% ipython --no-banner

In [1]: import numpy as np

In [2]: import numpy.linalg as la

In [3]: np.set_printoptions(suppress=True, linewidth=160)

In [4]: ang = np.deg2rad(72)

In [5]: F = np.eye(4)

In [6]: F[np.ix_([2, 3], [2, 3])] = [[np.cos(ang), -np.sin(ang)], [np.sin(ang), np.cos(ang)]]

In [7]: print(F.round(2))
[[ 1.    0.    0.    0.  ]
 [ 0.    1.    0.    0.  ]
 [ 0.    0.    0.31 -0.95]
 [ 0.    0.    0.95  0.31]]

In [8]: # orthonormal columns

In [9]: rng = np.random.default_rng(45)

In [10]: lab = rng.permutation(4)

In [11]: print(lab)
[2 3 1 0]

In [12]: B = F[lab][:, lab]

In [13]: print(B.round(2))
[[ 0.31 -0.95  0.    0.  ]
 [ 0.95  0.31  0.    0.  ]
 [ 0.    0.    1.    0.  ]
 [ 0.    0.    0.    1.  ]]

In [14]: print(round(np.trace(B), 2))
2.62

In [15]: print(np.round(np.diag(B), 2))
[0.31 0.31 1.   1.  ]

In [16]: feats = np.loadtxt("block19.csv", delimiter=",")

In [17]: print(feats.round(2))
[[ 1.    0.    0.  ]
 [ 0.    0.87  0.5 ]
 [ 0.   -0.5   0.87]]

In [18]: print(np.round(la.pinv(feats), 2))
[[ 1.    0.    0.  ]
 [ 0.    0.87 -0.5 ]
 [ 0.    0.5   0.87]]

In [19]: print(np.round(feats.T @ feats, 2) + 0)
[[1. 0. 0.]
 [0. 1. 0.]
 [0. 0. 1.]]

In [20]: print(feats[:, 0] @ feats[:, 2])
0.0

In [21]: print(np.round(feats @ feats.T, 2) + 0)
[[1. 0. 0.]
 [0. 1. 0.]
 [0. 0. 1.]]

In [22]: A = np.load("x.npy")

In [23]: print(A)
[[-2  0  0]
 [-2  0  0]
 [-2 -2  0]]

In [24]: x0 = np.array([5, -1, 1])

In [25]: print((A * x0).sum(axis=1))
[-10 -10  -8]

In [26]: print(A @ np.eye(3)[1])
[ 0.  0. -2.]

In [27]: print(la.norm(A @ x0) <= la.norm(A, 2) * la.norm(x0) + 1e-9)
True

In [28]: print(A @ (2 * x0))
[-20 -20 -16]

In [29]: print((A @ x0).argmax())
2

In [30]: print(np.sign((A @ x0).round(6)))
[-1 -1 -1]

In [31]: print(A @ x0)
[-10 -10  -8]

In [32]: print(np.allclose(A[:-1].T @ la.lstsq(A[:-1].T, A[-1])[0], A[-1]))
False

In [33]: print(np.abs(np.diag(la.qr(A)[1])) > 1e-9)
[ True  True False]

In [34]: f, v = A[1], A[0]

In [35]: print(f @ v)
4

In [36]: print(f @ f)
4

In [37]: pr = (f @ v) / (f @ f) * f

In [38]: print(v - pr)
[0. 0. 0.]

In [39]: print(la.matrix_rank(np.outer(f, v)))
1

In [40]: rk = la.matrix_rank(A)

In [41]: print(rk)
2

In [42]: ns = la.svd(A)[2][rk:].T

In [43]: print(la.matrix_rank(A.T @ A), la.matrix_rank(A @ A.T))
2 2

In [44]: print([int(la.matrix_rank(np.delete(A, i, axis=0))) for i in range(3)])
[2, 2, 1]

In [45]: E = np.load("a.npy")

In [46]: print(E)
[[  6   0 -10   0]
 [ -6   3  10  -5]
 [  6   0 -10   0]
 [ -6   3  10  -5]]

In [47]: x0 = np.array([4, 0, 1, 5])

In [48]: print(E @ np.eye(4)[1])
[0. 3. 0. 3.]

In [49]: print(E @ x0)
[ 14 -39  14 -39]

In [50]: print(E @ np.ones(4))
[-4.  2. -4.  2.]

In [51]: left, s, Vt = la.svd(E)

In [52]: vecs = Vt[:(s > 1e-8).sum()]

In [53]: x0 = E[3] + 5 * E[1] + rng.integers(2) * np.eye(4)[3]

In [54]: print(x0)
[-36.  18.  60. -29.]

In [55]: print(la.matrix_rank(np.vstack([E, x0])))
3

In [56]: print(np.round(np.diag(vecs.T @ vecs), 2))
[0.26 0.26 0.74 0.74]

In [57]: print(np.allclose(vecs.T @ vecs @ x0, x0))
False

In [58]: print(np.allclose(E, E.T))
False

In [59]: print(np.round(np.sort(np.abs(la.eigvals(E))), 2) + 0)
[0. 0. 2. 4.]

In [60]: print((E + E.T) / 2)
[[  6.  -3.  -2.  -3.]
 [ -3.   3.   5.  -1.]
 [ -2.   5. -10.   5.]
 [ -3.  -1.   5.  -5.]]

In [61]: print(E @ E)
[[-24   0  40   0]
 [ 36  -6 -60  10]
 [-24   0  40   0]
 [ 36  -6 -60  10]]

In [62]: lab = rng.integers(0, 2, 2)

In [63]: M = np.array([[2, 1], [3, 2]]) * (lab[:, None] == lab)

In [64]: print(M)
[[2 1]
 [3 2]]

In [65]: print([round(float(x), 2) for x in la.svd(M, compute_uv=False)[:3]])
[4.24, 0.24]

In [66]: print(round(np.log10(la.cond(M))))
1

In [67]: print(la.cond(M) > 100)
False

In [68]: print(np.round(np.abs(la.svd(M)[2][-1]), 2))
[0.53 0.85]

In [69]: print(la.matrix_rank(M, rtol=0.1))
1

In [70]: left, s, Vt = la.svd(M, full_matrices=False)

In [71]: print(np.allclose(left * s @ Vt, M))
True

In [72]: print(np.round(np.cumsum(s ** 2) / np.sum(s ** 2), 2))
[1. 1.]

In [73]: print(left.shape, s.shape, Vt.shape)
(2, 2) (2,) (2, 2)

In [74]: print(np.round(Vt @ Vt.T, 2) + 0)
[[1. 0.]
 [0. 1.]]

In [75]: print(np.round(np.abs(Vt[0]), 2))
[0.85 0.53]

In [76]: print(np.round(left.T @ left, 2) + 0)
[[1. 0.]
 [0. 1.]]

In [77]: print(np.round(np.sqrt((s ** 2).sum()), 2), round(float(la.norm(M)), 2))
4.24 4.24

In [78]: print((s > 1e-8).sum())
2

In [79]: W0 = 0.7 ** np.abs(np.subtract.outer(np.arange(3), np.arange(3)))

In [80]: print(W0.round(2))
[[1.   0.7  0.49]
 [0.7  1.   0.7 ]
 [0.49 0.7  1.  ]]

In [81]: print(np.round(la.norm(W0, "nuc"), 2))
3.0

In [82]: print(np.round(la.norm(W0[1] - W0[0]), 2))
0.47

In [83]: print(np.round(la.norm(W0, axis=0), 2))
[1.32 1.41 1.32]

In [84]: print(np.round(la.norm(W0, 1), 2), round(float(la.norm(W0, np.inf)), 2))
2.4 2.4

In [85]: print(la.norm(W0, axis=1).argmax())
1

In [86]: ang = np.radians(90)

In [87]: R = np.eye(3)

In [88]: R[1, 1] = R[0, 0] = np.cos(ang)

In [89]: R[1, 0], R[0, 1] = -np.sin(ang), np.sin(ang)

In [90]: print(R.round(2) + 0)
[[ 0.  1.  0.]
 [-1.  0.  0.]
 [ 0.  0.  1.]]

In [91]: B = W0 @ R.T

In [92]: print(np.allclose(la.norm(W0, axis=1), la.norm(B, axis=1)))
True

In [93]: print(np.round(np.abs(B - W0).max(axis=0), 2))
[0.3 1.7 0. ]

In [94]: print(B.round(2))
[[ 0.7  -1.    0.49]
 [ 1.   -0.7   0.7 ]
 [ 0.7  -0.49  1.  ]]

In [95]: print(np.round(la.svd(W0, compute_uv=False), 2), np.round(la.svd(B, compute_uv=False), 2))
[2.26 0.51 0.23] [2.26 0.51 0.23]

In [96]: w, vecs = la.eig(W0)

In [97]: print(np.round(W0 @ vecs[:, 0] - w[0] * vecs[:, 0], 2) + 0)
[0. 0. 0.]

In [98]: print(w.round(2))
[2.26 0.51 0.23]

In [99]: print(np.round(np.prod(w), 2))
0.26

In [100]: m1 = np.load("sample11.npy")

In [101]: print(m1)
[[ 1  1 -1 -1  1  1 -1 -1]
 [ 1 -1 -1  1  1 -1 -1  1]
 [ 1 -1  1 -1 -1  1 -1  1]]

In [102]: print(la.norm(m1, axis=1).argmax())
0

In [103]: print(np.round(la.norm(m1, axis=1), 2))
[2.83 2.83 2.83]

In [104]: print(np.round(la.norm(m1, axis=0), 2))
[1.73 1.73 1.73 1.73 1.73 1.73 1.73 1.73]

In [105]: print(np.round(la.norm(m1, 2), 2))
2.83

In [106]: x0 = np.array([1, 2, -2, 2, -1, 0, 2, 2])

In [107]: a = np.maximum(m1 @ x0, 0)

In [108]: print(np.maximum(m1 @ (3 * x0), 0))
[0 6 0]

In [109]: print(a)
[0 2 0]

In [110]: print(np.round(np.tanh(m1 @ x0), 2))
[-0.96  0.96 -1.  ]

In [111]: print(m1 * (a > 1e-9)[:, None])
[[ 0  0  0  0  0  0  0  0]
 [ 1 -1 -1  1  1 -1 -1  1]
 [ 0  0  0  0  0  0  0  0]]

In [112]: print(np.flatnonzero(a > 1e-9))
[1]

In [113]: w1 = np.array([[-1, -2, -2, 0, -3],
     ...:     [0, -3, -3, 1, 1],
     ...:     [-2, -3, 3, 1, 3],
     ...:     [1, -3, 3, 3, -3],
     ...:     [2, 2, -3, 3, -2],
     ...:     [0, -2, 0, 2, 3],
     ...:     [-3, 1, 2, 2, -2],
     ...:     [2, -2, -1, -2, 1]])

In [114]: coef = np.array([5, 5, -1, 4, 1])

In [115]: act = np.maximum(m1 @ w1 + coef, 0)

In [116]: print(la.matrix_rank(act))
3

In [117]: print(act)
[[ 8  7  0  6  1]
 [14  7  0  2  0]
 [ 4  0  0  0 11]]

In [118]: C = np.array([[1, 1], [0, 0], [0, 0], [2, 2], [2, 0]])

In [119]: print(w1 @ C)
[[-7 -1]
 [ 4  2]
 [ 6  0]
 [ 1  7]
 [ 4  8]
 [10  4]
 [-3  1]
 [ 0 -2]]

In [120]: B = np.array([[1, 5]])

In [121]: J = np.block([[np.zeros((1, 1)), B], [B.T, np.zeros((2, 2))]])

In [122]: print(J)
[[0. 1. 5.]
 [1. 0. 0.]
 [5. 0. 0.]]

In [123]: # symmetric

In [124]: w, vecs = la.eigh(J)

In [125]: x0 = np.array([-1, -2, 0])

In [126]: print(np.round(vecs * np.maximum(w, 0) @ vecs.T, 2))
[[2.55 0.5  2.5 ]
 [0.5  0.1  0.49]
 [2.5  0.49 2.45]]

In [127]: print(np.round(la.eigvalsh(J[1:, 1:]), 2))
[0. 0.]

In [128]: print(np.round(vecs * np.abs(w) @ vecs.T, 2) + 0)
[[5.1  0.   0.  ]
 [0.   0.2  0.98]
 [0.   0.98 4.9 ]]
